$ python -q
>>> import numpy as np
>>> import numpy.linalg as la
>>> np.set_printoptions(suppress=True, linewidth=160)
>>> mat = np.loadtxt("mat.csv", delimiter=",")
>>> print(mat)
[[-1.52  3.02 -2.81 -1.57  0.04 -1.49  3.   -1.32  1.33  2.73  1.49]
 [-0.58  1.17 -1.05 -0.49 -0.14 -0.47  1.01 -0.52  0.61  0.87  0.35]
 [ 0.97 -1.92  2.18  1.18 -0.02  1.31 -1.87  0.95 -0.93 -2.13 -0.95]
 [-1.28  2.7  -2.57 -1.31  0.02 -1.24  2.53 -1.2   1.28  2.34  1.44]
 [ 0.94 -1.71  1.64  0.76 -0.02  0.87 -1.56  0.71 -0.94 -1.6  -0.99]
 [ 0.07  0.09  0.01  0.18  0.24  0.07 -0.04  0.02 -0.01  0.03  0.05]
 [ 1.25 -2.74  2.59  1.14  0.06  1.23 -2.53  1.23 -1.39 -2.68 -1.38]
 [-1.42  2.77 -2.78 -1.3   0.02 -1.41  2.85 -1.4   1.51  2.63  1.5 ]
 [ 0.36 -0.41  0.55  0.19 -0.22  0.29 -0.46  0.24 -0.12 -0.45 -0.29]
 [ 0.4  -0.41  0.61  0.39  0.15  0.23 -0.67  0.15 -0.16 -0.43 -0.38]
 [-0.42  0.72 -0.99 -0.17  0.09 -0.43  0.94 -0.33  0.38  0.85  0.22]
 [ 0.27 -0.69  0.61  0.36 -0.04  0.29 -0.77  0.25 -0.36 -0.65 -0.25]
 [-0.56  0.68 -0.9  -0.43  0.   -0.44  0.76 -0.34  0.68  0.97  0.39]
 [ 0.99 -1.6   1.8   0.99  0.23  0.92 -1.69  0.69 -0.89 -1.82 -0.92]
 [-0.27  0.92 -0.71 -0.4   0.01 -0.51  0.69 -0.7   0.64  0.76  0.27]
 [ 1.06 -1.87  2.1   1.11 -0.01  1.   -1.94  0.98 -1.18 -2.03 -1.04]
 [-1.8   3.13 -3.27 -1.56  0.01 -1.71  3.23 -1.53  1.66  3.28  1.94]
 [-0.36  0.79 -0.71 -0.39  0.01 -0.26  0.73 -0.44  0.39  0.72  0.37]
 [ 1.76 -3.66  3.66  1.83  0.11  1.89 -3.61  1.94 -1.79 -3.55 -1.76]
 [ 0.21 -0.52  0.5   0.13 -0.05  0.33 -0.52  0.33 -0.34 -0.52 -0.15]
 [-1.76  3.49 -3.56 -1.87 -0.14 -1.92  3.59 -1.91  2.04  3.51  1.66]
 [ 0.41 -0.88  0.92  0.35  0.11  0.61 -0.78  0.51 -0.54 -0.75 -0.3 ]
 [-0.55  0.87 -0.52 -0.26 -0.07 -0.38  0.86 -0.65  0.55  0.83  0.6 ]
 [-0.22  0.51 -0.67 -0.31  0.07 -0.23  0.51 -0.26  0.48  0.51  0.42]
 [-0.45  0.97 -1.07 -0.59 -0.03 -0.47  1.12 -0.46  0.63  1.1   0.45]
 [ 1.28 -2.68  2.76  1.28 -0.01  1.29 -2.64  1.3  -1.27 -2.67 -1.44]
 [-1.63  3.57 -3.74 -1.99  0.   -1.76  3.75 -1.87  1.82  3.7   1.9 ]
 [ 0.59 -0.95  0.95  0.4  -0.04  0.54 -0.99  0.54 -0.32 -1.07 -0.53]
 [ 1.11 -1.82  1.97  1.04 -0.01  0.89 -1.79  1.07 -0.96 -1.9  -0.89]
 [ 0.22 -0.6   0.67  0.26 -0.04  0.22 -0.83  0.36 -0.26 -0.6  -0.18]
 [ 0.15 -0.53  0.66  0.35  0.16  0.43 -0.64  0.33 -0.35 -0.72 -0.48]
 [-0.66  1.57 -1.38 -0.8  -0.04 -0.86  1.54 -0.73  0.65  1.6   0.74]
 [ 0.06 -0.52  0.31  0.17  0.02  0.16 -0.44  0.1  -0.36 -0.49 -0.06]
 [ 0.59 -1.51  1.68  0.84 -0.09  0.77 -1.54  0.75 -0.85 -1.43 -0.68]
 [-1.92  3.97 -4.   -1.9   0.05 -1.99  4.07 -1.83  1.92  3.86  1.83]]
>>> Y = np.c_[mat[:, :7] @ np.array([[0, 1, 1, 0, 1, 0, 0],
...     [0, 1, 1, 0, 1, 2, 1],
...     [2, 2, 2, 1, 1, 1, 0],
...     [0, 0, 0, 0, 0, 1, 0],
...     [2, 0, 1, 0, 1, 0, 1],
...     [0, 2, 2, 2, 2, 0, 2],
...     [2, 2, 2, 0, 2, 2, 1]]), np.array([0, -2, -1, 3, -5, 4, -5, 2, -5, -4, 1, -4, 1, -2, -5, 3, -4, 3, 3, 1, 2, 1, 4, 4, -5, 4, 3, -2, 3, -1, -5, -5, 2, 2, 2])]
>>> print(Y.round(2))
[[ 0.46 -1.1  -1.06 -5.79  1.75  7.66  3.08  0.  ]
 [-0.36 -0.43 -0.57 -1.99  0.48  2.82  1.1  -2.  ]
 [ 0.58  2.29  2.27  4.8   0.09 -4.22 -1.19 -1.  ]
 [-0.04 -1.14 -1.12 -5.05  1.45  6.58  2.77  3.  ]
 [ 0.12  1.13  1.11  3.38 -0.53 -4.14 -1.55 -5.  ]
 [ 0.42  0.24  0.48  0.15  0.47  0.29  0.43  4.  ]
 [ 0.24  1.09  1.15  5.05 -1.44 -6.81 -2.75 -5.  ]
 [ 0.18 -1.33 -1.31 -5.6   1.47  7.16  2.82  2.  ]
 [-0.26  0.71  0.49  1.13 -0.06 -1.   -0.51 -5.  ]
 [ 0.18  0.33  0.48  1.07 -0.13 -1.16 -0.47 -4.  ]
 [ 0.08 -0.66 -0.57 -1.85  0.42  2.16  0.89  1.  ]
 [-0.4  -0.16 -0.2   1.19 -0.81 -1.95 -0.92 -4.  ]
 [-0.28 -1.04 -1.04 -1.78 -0.14  1.55  0.56  1.  ]
 [ 0.68  1.45  1.68  3.64 -0.12 -3.79 -1.22 -2.  ]
 [-0.02 -0.41 -0.4  -1.73  0.31  2.11  0.6  -5.  ]
 [ 0.3   1.51  1.5   4.1  -0.6  -4.41 -1.82  3.  ]
 [-0.06 -2.17 -2.16 -6.69  1.11  7.89  2.95 -4.  ]
 [ 0.06 -0.05 -0.04 -1.23  0.67  1.94  1.01  3.  ]
 [ 0.32  1.98  2.09  7.44 -1.57 -9.05 -3.38  3.  ]
 [-0.14  0.31  0.26  1.16 -0.24 -1.45 -0.43  1.  ]
 [-0.22 -2.05 -2.19 -7.4   1.37  8.73  3.1   2.  ]
 [ 0.5   1.03  1.14  2.14  0.22 -2.05 -0.33  1.  ]
 [ 0.54  0.24  0.17 -1.28  0.69  2.68  0.9   4.  ]
 [-0.18 -0.49 -0.42 -1.13  0.25  1.06  0.63  4.  ]
 [ 0.04 -0.32 -0.35 -2.01  0.72  2.52  1.12 -5.  ]
 [ 0.22  1.42  1.41  5.34 -1.35 -6.6  -2.75  4.  ]
 [ 0.02 -1.56 -1.56 -7.26  2.18  8.91  3.8   3.  ]
 [-0.16  0.64  0.6   2.03 -0.35 -2.53 -0.9  -2.  ]
 [ 0.34  1.43  1.42  3.75 -0.55 -4.21 -1.84  3.  ]
 [-0.4  -0.26 -0.3   1.11 -0.97 -1.93 -1.03 -1.  ]
 [ 0.36  0.52  0.68  1.52  0.02 -1.33 -0.15 -5.  ]
 [ 0.24 -0.49 -0.53 -3.1   0.85  4.04  1.35 -5.  ]
 [-0.22 -0.4  -0.38  0.63 -0.69 -1.44 -0.62  2.  ]
 [ 0.1   0.9   0.81  3.22 -0.87 -3.58 -1.6   2.  ]
 [ 0.24 -1.79 -1.74 -7.98  2.26 10.18  4.11  2.  ]]
>>> print(np.round(la.lstsq(mat, Y[:, 0])[0], 2) + 0)
[0. 0. 2. 0. 2. 0. 2. 0. 0. 0. 0.]
